In [1]: import numpy as np

In [2]: from numpy import linalg as LA

In [3]: np.set_printoptions(precision=4, suppress=True, linewidth=120, sign=" ")

In [4]: tidy = lambda a: np.round(a, 4) + 0

In [5]: feats = np.minimum.outer(np.arange(1, 14), np.arange(1, 14)) * -2

In [6]: print(feats)
[[ -2  -2  -2  -2  -2  -2  -2  -2  -2  -2  -2  -2  -2]
 [ -2  -4  -4  -4  -4  -4  -4  -4  -4  -4  -4  -4  -4]
 [ -2  -4  -6  -6  -6  -6  -6  -6  -6  -6  -6  -6  -6]
 [ -2  -4  -6  -8  -8  -8  -8  -8  -8  -8  -8  -8  -8]
 [ -2  -4  -6  -8 -10 -10 -10 -10 -10 -10 -10 -10 -10]
 [ -2  -4  -6  -8 -10 -12 -12 -12 -12 -12 -12 -12 -12]
 [ -2  -4  -6  -8 -10 -12 -14 -14 -14 -14 -14 -14 -14]
 [ -2  -4  -6  -8 -10 -12 -14 -16 -16 -16 -16 -16 -16]
 [ -2  -4  -6  -8 -10 -12 -14 -16 -18 -18 -18 -18 -18]
 [ -2  -4  -6  -8 -10 -12 -14 -16 -18 -20 -20 -20 -20]
 [ -2  -4  -6  -8 -10 -12 -14 -16 -18 -20 -22 -22 -22]
 [ -2  -4  -6  -8 -10 -12 -14 -16 -18 -20 -22 -24 -24]
 [ -2  -4  -6  -8 -10 -12 -14 -16 -18 -20 -22 -24 -26]]

In [7]: gram = feats.T @ feats

In [8]: print(tidy(LA.eigvalsh(gram)[::-1]))
[ 21872.3588    274.9534     36.9491     10.158       4.          1.966       1.1273      0.726       0.5131
      0.392       0.3206      0.2789      0.2569]

In [9]: print(np.allclose(gram, gram.T))
True

In [10]: print(np.diag(gram))
[   52   196   416   696  1020  1372  1736  2096  2436  2740  2992  3176  3276]
